% ipython --no-banner

In [1]: import numpy as np

In [2]: from numpy import linalg as LA

In [3]: np.set_printoptions(precision=2, suppress=True, linewidth=120, legacy="1.25")

In [4]: def tidy(a):
   ...:     return np.round(a, 2) + 0
   ...: 

In [5]: A = np.maximum(np.array([[-1],
   ...:     [-4],
   ...:     [4],
   ...:     [-5],
   ...:     [5],
   ...:     [-1],
   ...:     [1],
   ...:     [-3],
   ...:     [-3],
   ...:     [1],
   ...:     [-4],
   ...:     [-4],
   ...:     [-5],
   ...:     [-3],
   ...:     [2],
   ...:     [3],
   ...:     [-4],
   ...:     [-4],
   ...:     [-3],
   ...:     [-4],
   ...:     [-3],
   ...:     [1],
   ...:     [2],
   ...:     [0],
   ...:     [-5],
   ...:     [-5],
   ...:     [3],
   ...:     [1]]) @ np.array([[-3, 3, -7]]) + np.array([0, 0, 0]), 0)

In [6]: A
Out[6]: 
array([[ 3,  0,  7],
       [12,  0, 28],
       [ 0, 12,  0],
       [15,  0, 35],
       [ 0, 15,  0],
       [ 3,  0,  7],
       [ 0,  3,  0],
       [ 9,  0, 21],
       [ 9,  0, 21],
       [ 0,  3,  0],
       [12,  0, 28],
       [12,  0, 28],
       [15,  0, 35],
       [ 9,  0, 21],
       [ 0,  6,  0],
       [ 0,  9,  0],
       [12,  0, 28],
       [12,  0, 28],
       [ 9,  0, 21],
       [12,  0, 28],
       [ 9,  0, 21],
       [ 0,  3,  0],
       [ 0,  6,  0],
       [ 0,  0,  0],
       [15,  0, 35],
       [15,  0, 35],
       [ 0,  9,  0],
       [ 0,  3,  0]])

In [7]: # null space of dimension 1

In [8]: U, sv, Vh = LA.svd(A)

In [9]: evecs = Vh[:(sv > 1e-8).sum()]

In [10]: rng = np.random.default_rng(167730)

In [11]: x = A[26] + 3 * A[1] + rng.integers(2) * np.eye(3)[0]

In [12]: x
Out[12]: array([37.,  9., 84.])

In [13]: LA.matrix_rank(np.vstack([A, x]))
Out[13]: 3

In [14]: labels = A[:, 1] > np.median(A[:, 1])

In [15]: r0 = A[labels].mean(axis=0) - A[~labels].mean(axis=0)

In [16]: ((A - A.mean(axis=0)) @ r0 > 0).astype(int)
Out[16]: array([1, 0, 1, 0, 1, 1, 1, 0, 0, 1, 0, 0, 0, 0, 1, 1, 0, 0, 0, 0, 0, 1, 1, 1, 0, 0, 1, 1])

In [17]: tidy((((A - A.mean(axis=0)) @ r0 > 0) == labels).mean())
Out[17]: 0.89

In [18]: Xc = A - A.mean(axis=0)

In [19]: evecs = LA.svd(Xc)[2][:2]

In [20]: M2 = Xc - Xc @ evecs.T @ evecs

In [21]: tidy(np.cov(Xc @ evecs.T, rowvar=False))
Out[21]: 
array([[244.44,   0.  ],
       [  0.  ,   9.45]])

In [22]: tidy(M2.std(axis=0))
Out[22]: array([0., 0., 0.])

In [23]: tidy(np.diag(evecs.T @ evecs))
Out[23]: array([0.16, 1.  , 0.84])

In [24]: U, sv, Vh = LA.svd(A)

In [25]: np.argmax(sv[:-1] / (sv[1:] + 1e-6)) + 1
Out[25]: 2

In [26]: tidy(sv)
Out[26]: array([118.72,  25.28,   0.  ])

In [27]: M2 = U[:, :2] @ np.diag(sv[:2]) @ Vh[:2]

In [28]: LA.matrix_rank(M2)
Out[28]: 2

In [29]: ang = np.radians(45)

In [30]: R = np.eye(3)

In [31]: R[1, 1] = R[2, 2] = np.cos(ang)

In [32]: R[1, 2], R[2, 1] = -np.sin(ang), np.sin(ang)

In [33]: tidy(R)
Out[33]: 
array([[ 1.  ,  0.  ,  0.  ],
       [ 0.  ,  0.71, -0.71],
       [ 0.  ,  0.71,  0.71]])

In [34]: M2 = A @ R.T

In [35]: print(tidy(M2))
[[  3.    -4.95   4.95]
 [ 12.   -19.8   19.8 ]
 [  0.     8.49   8.49]
 [ 15.   -24.75  24.75]
 [  0.    10.61  10.61]
 [  3.    -4.95   4.95]
 [  0.     2.12   2.12]
 [  9.   -14.85  14.85]
 [  9.   -14.85  14.85]
 [  0.     2.12   2.12]
 [ 12.   -19.8   19.8 ]
 [ 12.   -19.8   19.8 ]
 [ 15.   -24.75  24.75]
 [  9.   -14.85  14.85]
 [  0.     4.24   4.24]
 [  0.     6.36   6.36]
 [ 12.   -19.8   19.8 ]
 [ 12.   -19.8   19.8 ]
 [  9.   -14.85  14.85]
 [ 12.   -19.8   19.8 ]
 [  9.   -14.85  14.85]
 [  0.     2.12   2.12]
 [  0.     4.24   4.24]
 [  0.     0.     0.  ]
 [ 15.   -24.75  24.75]
 [ 15.   -24.75  24.75]
 [  0.     6.36   6.36]
 [  0.     2.12   2.12]]

In [36]: np.allclose(LA.norm(A, axis=1), LA.norm(M2, axis=1))
Out[36]: True

In [37]: tidy(LA.det(R)), tidy(np.trace(R))
Out[37]: (1.0, 2.41)

In [38]: W0 = np.load("mat.npy")

In [39]: tidy(W0)
Out[39]: 
array([[-0.79,  0.61,  0.03, -0.06, -0.11],
       [-0.44, -0.65,  0.13, -0.6 , -0.08],
       [ 0.26,  0.34, -0.51, -0.7 ,  0.26],
       [ 0.35,  0.31,  0.67, -0.38, -0.44],
       [-0.04,  0.07,  0.52, -0.04,  0.85]])

In [40]: # columns are unit length and at right angles

In [41]: M2 = W0 + rng.integers(-2, 3, (5, 2)) @ rng.integers(-2, 3, (2, 5))

In [42]: print(tidy(M2))
[[ 1.21  2.61  2.03 -0.06 -2.11]
 [ 2.56  2.35  5.13  1.4  -5.08]
 [ 2.26  2.34  1.49 -0.7  -1.74]
 [ 1.35  1.31  1.67 -0.38 -1.44]
 [-2.04 -1.93 -1.48 -0.04  2.85]]

In [43]: np.abs(M2 - W0).sum(axis=1)
Out[43]: array([ 8., 18.,  8.,  4.,  8.])

In [44]: tidy(LA.svd(M2 - W0, compute_uv=False))
Out[44]: array([10.98,  1.86,  0.  ,  0.  ,  0.  ])

In [45]: arr = np.loadtxt("data.csv", delimiter=",")

In [46]: tidy(arr)
Out[46]: 
array([[-0.9 , -0.43,  0.  ],
       [ 0.3 , -0.64,  0.71],
       [-0.3 ,  0.64,  0.71]])

In [47]: x = np.array([9, -3, 6])

In [48]: tidy(LA.det(arr))
Out[48]: 1.0

In [49]: [p for p in range(1, 25) if np.allclose(LA.matrix_power(arr, p), np.eye(3))]
Out[49]: []

In [50]: 3 - LA.matrix_rank(arr - np.eye(3), tol=1e-8)
Out[50]: 1

In [51]: tidy(LA.norm(x)), tidy(LA.norm(arr @ x))
Out[51]: (11.22, 11.22)
